$ python3 -q
>>> import numpy as np
>>> import numpy.linalg as la
>>> np.set_printoptions(precision=2, suppress=True, linewidth=100, legacy="1.25")
>>> def tidy(a):
...     return np.round(a, 2) + 0
... 
>>> X = np.load("sample9.npy")
>>> tidy(X)
array([[0.62, 0.28, 0.39, 0.06],
       [0.28, 0.13, 0.18, 0.03],
       [0.39, 0.18, 0.25, 0.04],
       [0.06, 0.03, 0.04, 0.01]])
>>> Uu, s, vt = la.svd(X)
>>> V = vt[:(s > 1e-8).sum()]
>>> rng = np.random.default_rng(89)
>>> x = X[2] + 4 * X[1] + rng.integers(2) * np.eye(4)[0]
>>> tidy(x)
array([2.52, 0.69, 0.96, 0.14])
>>> np.allclose(V.T @ V @ x, x)
False
>>> tidy(np.diag(V.T @ V))
array([0.62, 0.13, 0.25, 0.01])
>>> labels = rng.permutation(4)
>>> labels
array([3, 0, 2, 1])
>>> A2 = X[labels][:, labels]
>>> np.allclose(A2, X)
False
>>> tidy(A2)
array([[0.01, 0.06, 0.04, 0.03],
       [0.06, 0.62, 0.39, 0.28],
       [0.04, 0.39, 0.25, 0.18],
       [0.03, 0.28, 0.18, 0.13]])
>>> tidy(np.trace(A2))
1.0
>>> np.unique(A2.round(6), axis=0).shape
(4, 4)
>>> A2 = np.array([[0, 0], [2, 0], [2, -2]])
>>> E = np.kron(np.eye(3, dtype=int), A2)
>>> E
array([[ 0,  0,  0,  0,  0,  0],
       [ 2,  0,  0,  0,  0,  0],
       [ 2, -2,  0,  0,  0,  0],
       [ 0,  0,  0,  0,  0,  0],
       [ 0,  0,  2,  0,  0,  0],
       [ 0,  0,  2, -2,  0,  0],
       [ 0,  0,  0,  0,  0,  0],
       [ 0,  0,  0,  0,  2,  0],
       [ 0,  0,  0,  0,  2, -2]])
>>> x = np.array([8, 9, 8, 9, -4, 3])
>>> target = E @ x
>>> tidy(la.pinv(E) @ E)
array([[1., 0., 0., 0., 0., 0.],
       [0., 1., 0., 0., 0., 0.],
       [0., 0., 1., 0., 0., 0.],
       [0., 0., 0., 1., 0., 0.],
       [0., 0., 0., 0., 1., 0.],
       [0., 0., 0., 0., 0., 1.]])
>>> tidy(la.solve(E.T @ E, E.T @ target))
array([ 8.,  9.,  8.,  9., -4.,  3.])
>>> target
array([  0,  16,  -2,   0,  16,  -2,   0,  -8, -14])
>>> target = target + 0.1 * rng.normal(size=9)
>>> tidy(target)
array([  0.11,  16.03,  -1.91,   0.03,  16.05,  -1.99,   0.06,  -8.09, -13.89])
>>> coef, *_ = la.lstsq(E, target)
>>> coef.round()
array([ 8.,  9.,  8.,  9., -4.,  3.])
>>> tidy(coef)
array([ 8.01,  8.97,  8.03,  9.02, -4.04,  2.9 ])
>>> tidy(E.T @ (target - E @ coef))
array([0., 0., 0., 0., 0., 0.])
>>> A2 = E + rng.integers(-2, 3, (9, 3)) @ rng.integers(-2, 3, (3, 6))
>>> A2
array([[ 5,  1,  0, -1,  2,  4],
       [ 0, -2,  0,  4, -3,  3],
       [ 4,  2,  0, -4,  2, -2],
       [-2,  0,  0, -2,  1, -5],
       [-2, -1,  2,  1, -1, -1],
       [ 3, -1,  2, -5,  4, -2],
       [-1,  2,  0,  2, -3,  3],
       [ 5,  0,  0, -4,  7, -1],
       [-1, -2,  0,  2,  1, -1]])
>>> tidy(la.svd(A2 - E, compute_uv=False))
array([14.42,  8.97,  5.54,  0.  ,  0.  ,  0.  ])
>>> def softmax(z):
...     e = np.exp(z - z.max(axis=-1, keepdims=True))
...     return e / e.sum(axis=-1, keepdims=True)
... 
>>> tidy(softmax(E[1] + 4))
array([0.6 , 0.08, 0.08, 0.08, 0.08, 0.08])
>>> scores = E @ E.T / np.sqrt(6)
>>> tidy(softmax(scores)[1] @ E)
array([ 1.19, -0.59,  0.23, -0.12,  0.23, -0.12])
>>> softmax(scores).round(6).argmax(axis=1)
array([0, 1, 2, 0, 4, 5, 0, 7, 8])
>>> tidy(softmax(scores))
array([[0.11, 0.11, 0.11, 0.11, 0.11, 0.11, 0.11, 0.11, 0.11],
       [0.06, 0.3 , 0.3 , 0.06, 0.06, 0.06, 0.06, 0.06, 0.06],
       [0.03, 0.13, 0.68, 0.03, 0.03, 0.03, 0.03, 0.03, 0.03],
       [0.11, 0.11, 0.11, 0.11, 0.11, 0.11, 0.11, 0.11, 0.11],
       [0.06, 0.06, 0.06, 0.06, 0.3 , 0.3 , 0.06, 0.06, 0.06],
       [0.03, 0.03, 0.03, 0.03, 0.13, 0.68, 0.03, 0.03, 0.03],
       [0.11, 0.11, 0.11, 0.11, 0.11, 0.11, 0.11, 0.11, 0.11],
       [0.06, 0.06, 0.06, 0.06, 0.06, 0.06, 0.06, 0.3 , 0.3 ],
       [0.03, 0.03, 0.03, 0.03, 0.03, 0.03, 0.03, 0.13, 0.68]])
>>> J = np.load("test1.npy")
>>> J
array([[-1, -2,  3,  2],
       [-1,  1, -1,  0],
       [ 2, -3,  3,  2],
       [-1,  3,  0,  1]])
>>> hat = np.triu(np.array([[0, 0, 3, 1], [-3, -1, 2, -1], [-1, -2, 2, 1], [-3, 3, -1, 2]]), 1) + np.eye(4)
>>> A2 = hat @ J @ la.inv(hat)
>>> la.matrix_rank(A2)
4
>>> hat @ J - J @ hat
array([[ 5., -6., 16.,  3.],
       [ 5., -9.,  7.,  6.],
       [-1.,  3.,  0., -7.],
       [ 0.,  0., -3.,  4.]])
>>> np.trace(A2), np.trace(J)
(4.0, 4)
>>> w1 = np.array([[-3, 0, 3, -3, -2, -1],
...     [2, 0, 3, 0, -2, -2],
...     [0, 2, 1, -1, -1, 3],
...     [3, -2, 3, 3, 0, -3]])
>>> coef = np.array([0, 0, 3, -3, 1, -1])
>>> act = np.maximum(J @ w1 + coef, 0)
>>> la.matrix_rank(act)
4
>>> cent = np.array([[1, 1, 0], [2, 0, 0], [0, 0, 0], [0, 1, 1], [3, 0, 2], [0, 1, 0]])
>>> (act @ cent).round(6).argmax(axis=1)
array([0, 0, 1, 1])
>>> Q, R = la.qr(J)
>>> tidy(abs(R[0, 0])), tidy(la.norm(J[:, 0]))
(2.65, 2.65)
>>> tidy(np.abs(np.diag(R)))
array([2.65, 3.72, 2.7 , 0.64])
>>> np.trace(Q @ Q.T)
4.0
>>> A2 = la.inv(J)
>>> (np.abs(A2) > 1e-9).astype(int)
array([[1, 1, 1, 1],
       [1, 1, 1, 1],
       [1, 1, 1, 1],
       [1, 1, 1, 1]])
>>> tidy(la.slogdet(J)[0])
1.0
>>> tidy(la.det(J) * A2)
array([[ -6.,  -3.,   5.,   2.],
       [ -1.,  -9.,  -2.,   6.],
       [  5., -23.,  -7.,   4.],
       [ -3.,  24.,  11.,   1.]])
